$ python3 -q
>>> import numpy as np
>>> np.set_printoptions(precision=4, suppress=True, linewidth=160, floatmode="fixed")
>>> tidy = lambda a: np.round(a, 4) + 0
>>> W0 = np.load("x.npy")
>>> print(W0)
[[0 1 0 1]
 [1 0 0 1]
 [0 0 0 1]
 [1 1 1 0]]
>>> # symmetric, so the eigenvalues are real
>>> Uu, sig = np.linalg.svd(W0)
Traceback (most recent call last):
  File "<python-input-6>", line 1, in <module>
    Uu, sig = np.linalg.svd(W0)
    ^^^^^^^
ValueError: too many values to unpack (expected 2)
>>> Uu, sig, Vt = np.linalg.svd(W0, full_matrices=False)
>>> print(tidy(Uu.T @ W0 @ Vt.T))
[[2.1701 0.0000 0.0000 0.0000]
 [0.0000 1.4812 0.0000 0.0000]
 [0.0000 0.0000 1.0000 0.0000]
 [0.0000 0.0000 0.0000 0.3111]]
>>> print(tidy(Vt @ Vt.T))
[[1.0000 0.0000 0.0000 0.0000]
 [0.0000 1.0000 0.0000 0.0000]
 [0.0000 0.0000 1.0000 0.0000]
 [0.0000 0.0000 0.0000 1.0000]]
>>> print(tidy(np.abs(Vt[0])))
[0.5227 0.5227 0.2818 0.6116]
>>> print(tidy(np.cumsum(sig ** 2) / np.sum(sig ** 2)))
[0.5887 0.8629 0.9879 1.0000]
>>> print(np.abs(Uu[:, 0]).round(6).argmax())
3
>>> print((sig > 1e-8).sum())
4
>>> print(Uu.shape, sig.shape, Vt.shape)
(4, 4) (4,) (4, 4)
>>> print(tidy(np.sqrt((sig ** 2).sum())), tidy(np.linalg.norm(W0)))
2.8284 2.8284
>>> ev, V = np.linalg.eig(W0)
>>> print(tidy(np.sort(np.linalg.eigvals(W0 @ W0))))
[0.0968 1.0000 2.1939 4.7093]
>>> print(np.einsum("ij,ji->", W0, W0))
8
>>> print(tidy(np.linalg.det(2 * W0)), tidy(np.linalg.det(W0)))
16.0 1.0
>>> print(tidy(np.linalg.eigvals(W0).sum().real))
0.0
>>> print(np.einsum("ii->", W0))
0
>>> print(tidy(np.linalg.det(W0[::-1])))
1.0
>>> m1 = np.load("block13.npy")
>>> print(m1)
[[0 4 2 0]
 [4 0 4 2]
 [2 4 0 4]
 [0 2 4 0]]
>>> out = np.linalg.invert(m1)
Traceback (most recent call last):
  File "<python-input-25>", line 1, in <module>
    out = np.linalg.invert(m1)
          ^^^^^^^^^^^^^^^^
AttributeError: module 'numpy.linalg' has no attribute 'invert'
>>> out = m1 ** -1
Traceback (most recent call last):
  File "<python-input-26>", line 1, in <module>
    out = m1 ** -1
          ~~~^^~~~
ValueError: Integers to negative integer powers are not allowed.
>>> out = np.linalg.inv(m1)
>>> print(np.allclose(out, m1.T))
False
>>> print(tidy(np.linalg.cond(m1)))
10.0486
>>> print(tidy(np.linalg.slogdet(m1)[0]))
1.0
>>> print(tidy(out))
[[ 0.4444  0.3333 -0.1667 -0.5556]
 [ 0.3333  0.0000  0.0000 -0.1667]
 [-0.1667  0.0000  0.0000  0.3333]
 [-0.5556 -0.1667  0.3333  0.4444]]
>>> print((m1 + m1.T) / 2)
[[0.0000 4.0000 2.0000 0.0000]
 [4.0000 0.0000 4.0000 2.0000]
 [2.0000 4.0000 0.0000 4.0000]
 [0.0000 2.0000 4.0000 0.0000]]
>>> print((m1 - m1.T) / 2)
[[0.0000 0.0000 0.0000 0.0000]
 [0.0000 0.0000 0.0000 0.0000]
 [0.0000 0.0000 0.0000 0.0000]
 [0.0000 0.0000 0.0000 0.0000]]
>>> assert m1 == m1.T
Traceback (most recent call last):
  File "<python-input-34>", line 1, in <module>
    assert m1 == m1.T
           ^^^^^^^^^^
ValueError: The truth value of an array with more than one element is ambiguous. Use a.any() or a.all()
>>> print(tidy(np.sort(np.abs(np.linalg.eigvals(m1)))))
[0.8284 4.3246 4.8284 8.3246]
>>> m1.inv()
Traceback (most recent call last):
  File "<python-input-36>", line 1, in <module>
    m1.inv()
    ^^^^^^
AttributeError: 'numpy.ndarray' object has no attribute 'inv'
>>> print(np.allclose(m1 @ m1.T, m1.T @ m1))
True
>>> print(m1 @ m1)
[[20  8 16 16]
 [ 8 36 16 16]
 [16 16 36  8]
 [16 16  8 20]]
>>> print(np.allclose(m1, m1.T))
True
>>> print(tidy(np.abs(np.linalg.eigvals(m1)).max()))
8.3246
>>> print(tidy(np.linalg.det(m1)))
144.0
>>> gram = m1.T @ m1
>>> print(np.allclose(gram, gram.T))
True
>>> print(np.linalg.matrix_rank(gram))
4
>>> print(np.trace(gram), (m1 ** 2).sum())
112 112
>>> out = np.array([[0.8, -0.3, 1.4],
...     [-1.1, 0.3, -0.2],
...     [-0.6, 2.0, -0.3],
...     [-0.2, 2.1, 0.5]])
>>> Z = np.array([[1.2, 0.3, 0.0, 0.4], [0.2, -0.3, -0.3, 0.1], [2.7, 0.6, -0.1, 1.3]])
>>> mat = out @ Z
>>> print(tidy(mat))
[[ 4.6800  1.1700 -0.0500  2.1100]
 [-1.8000 -0.5400 -0.0700 -0.6700]
 [-1.1300 -0.9600 -0.5700 -0.4300]
 [ 1.5300 -0.3900 -0.6800  0.7800]]
>>> # rows and columns are dependent
>>> t3 = np.stack([mat, -1 * mat, mat[::-1]])
>>> print(tidy(np.linalg.det(t3)))
[0.0000 0.0000 0.0000]
>>> print(tidy(t3.sum(axis=0)))
[[ 1.5300 -0.3900 -0.6800  0.7800]
 [-1.1300 -0.9600 -0.5700 -0.4300]
 [-1.8000 -0.5400 -0.0700 -0.6700]
 [ 4.6800  1.1700 -0.0500  2.1100]]
>>> print(tidy(np.einsum("bij,cij->bc", t3, t3)))
[[ 37.9834 -37.9834  22.5286]
 [-37.9834  37.9834 -22.5286]
 [ 22.5286 -22.5286  37.9834]]
